$ ipython --no-banner

In [1]: import numpy as np

In [2]: np.set_printoptions(suppress=True, linewidth=160)

In [3]: rnd = lambda a: np.round(a, 3) + 0

In [4]: X = np.load("layer0.npy")

In [5]: print(X)
[[2 0 0 0]
 [0 3 0 0]
 [0 0 2 0]
 [0 0 0 3]]

In [6]: # 4 blocks once reordered

In [7]: Q, vecs = np.linalg.qr(X[:, :3])[0], np.linalg.qr(X[:, 3:])[0]

In [8]: sig = np.linalg.svd(Q.T @ vecs, compute_uv=False)

In [9]: (sig > 0.9).sum()
Out[9]: np.int64(0)

In [10]: rnd(np.linalg.norm(Q @ Q.T - vecs @ vecs.T, 2))
Out[10]: np.float64(1.0)

In [11]: np.degrees(np.arccos(sig.clip(0, 1)))
Out[11]: array([90.])

In [12]: u = np.array([-4, 5, 4])

In [13]: np.convolve(X[0], u)
Out[13]: array([-8, 10,  8,  0,  0,  0])

In [14]: np.array([np.convolve(row, u, "same") for row in X])
Out[14]: 
array([[ 10,   8,   0,   0],
       [-12,  15,  12,   0],
       [  0,  -8,  10,   8],
       [  0,   0, -12,  15]])

In [15]: np.correlate(X[0], X[1], "full")
Out[15]: array([0, 0, 6, 0, 0, 0, 0])

In [16]: np.polyval(u, X[0])
Out[16]: array([-2,  4,  4,  4])

In [17]: x0 = np.ones(4)

In [18]: for _ in range(7):
    ...:     x0 = X @ x0
    ...:     x0 /= np.linalg.norm(x0)
    ...:     print(round(x0 @ X @ x0, 3))
    ...: 
2.692
2.835
2.919
2.962
2.983
2.992
2.997

In [19]: rnd(np.linalg.eigvalsh(X)[-1])
Out[19]: np.float64(3.0)

In [20]: W0 = np.load("block2.npy")

In [21]: W0
Out[21]: 
array([[ 0, -3,  0,  0,  1,  1,  1, -1, -1, -1,  2],
       [-3,  0, -1, -3,  3, -2,  0, -1, -1, -1, -2],
       [ 0, -1,  0,  0, -2, -3,  1,  2,  3,  2,  1],
       [ 0, -3,  0,  0, -1,  0,  1,  2,  2,  1, -2],
       [ 1,  3, -2, -1, -4, -3,  0, -1,  1,  3, -1],
       [ 1, -2, -3,  0, -3,  4, -2, -1, -1,  1,  0],
       [ 1,  0,  1,  1,  0, -2,  2, -1,  2,  0,  1],
       [-1, -1,  2,  2, -1, -1, -1, -2, -1, -1,  2],
       [-1, -1,  3,  2,  1, -1,  2, -1,  0,  0, -2],
       [-1, -1,  2,  1,  3,  1,  0, -1,  0, -2,  1],
       [ 2, -2,  1, -2, -1,  0,  1,  2, -2,  1, -4]])

In [22]: # symmetric

In [23]: print(W0 @ W0)
[[ 19   0  -6   0 -21   6   1   8   2  12  -3]
 [  0  39  -9  -4  -5 -16  -6  -6   4   6   3]
 [ -6  -9  33  16  20  -9  13  -2   0 -13   1]
 [  0  -4  16  24   0   4   2  -8   6  -6  17]
 [-21  -5  20   0  52   4   6  -7 -10 -30   3]
 [  6 -16  -9   4   4  46 -15  -2 -18 -11   5]
 [  1  -6  13   2   6 -15  17   5   9   2  -7]
 [  8  -6  -2  -8  -7  -2   5  23   8  10 -13]
 [  2   4   0   6 -10 -18   9   8  26  11   6]
 [ 12   6 -13  -6 -30 -11   2  10  11  23 -11]
 [ -3   3   1  17   3   5  -7 -13   6 -11  40]]

In [24]: W0.inv()
Traceback (most recent call last):
  Cell In[24], line 1
    W0.inv()
AttributeError: 'numpy.ndarray' object has no attribute 'inv'


In [25]: np.allclose(W0, W0.T)
Out[25]: True

In [26]: print(np.trace(W0))
-6

In [27]: Y = np.linalg.inv(W0)

In [28]: print(rnd(np.linalg.det(W0) * Y))
[[ -60001.   27476.   51086.  -77360.  -72978.   59916.   71849.   -5769.   16411.  -36047.   23818.]
 [  27476.  -19376.  -33336.   37560.   40928.  -35816.  -33724.    -556.  -12436.   19372.  -11568.]
 [  51086.  -33336.  -40996.   64560.   80308.  -54176.  -63814.    4734.  -22946.   71042.   -4748.]
 [ -77360.   37560.   64560.  -96000. -109280.   75160.   80640.   -3440.   41760.  -82720.   10880.]
 [ -72978.   40928.   80308. -109280.  -95284.   79448.   73122.  -17682.   37558.  -41766.   21804.]
 [  59916.  -35816.  -54176.   75160.   79448.  -55456.  -67284.   -2996.  -21876.   56052.  -16488.]
 [  71849.  -33724.  -63814.   80640.   73122.  -67284.  -58401.    -519.  -17739.   22703.  -22082.]
 [  -5769.    -556.    4734.   -3440.  -17682.   -2996.    -519.     239.     459.  -22543.   -1158.]
 [  16411.  -12436.  -22946.   41760.   37558.  -21876.  -17739.     459.  -17721.   37317.   -7598.]
 [ -36047.   19372.   71042.  -82720.  -41766.   56052.   22703.  -22543.   37317.   -1409.   17246.]
 [  23818.  -11568.   -4748.   10880.   21804.  -16488.  -22082.   -1158.   -7598.   17246.   -4724.]]

In [29]: (np.abs(Y) > 1e-9).astype(int)
Out[29]: 
array([[1, 1, 1, 1, 1, 1, 1, 1, 1, 1, 1],
       [1, 1, 1, 1, 1, 1, 1, 1, 1, 1, 1],
       [1, 1, 1, 1, 1, 1, 1, 1, 1, 1, 1],
       [1, 1, 1, 1, 1, 1, 1, 1, 1, 1, 1],
       [1, 1, 1, 1, 1, 1, 1, 1, 1, 1, 1],
       [1, 1, 1, 1, 1, 1, 1, 1, 1, 1, 1],
       [1, 1, 1, 1, 1, 1, 1, 1, 1, 1, 1],
       [1, 1, 1, 1, 1, 1, 1, 1, 1, 1, 1],
       [1, 1, 1, 1, 1, 1, 1, 1, 1, 1, 1],
       [1, 1, 1, 1, 1, 1, 1, 1, 1, 1, 1],
       [1, 1, 1, 1, 1, 1, 1, 1, 1, 1, 1]])
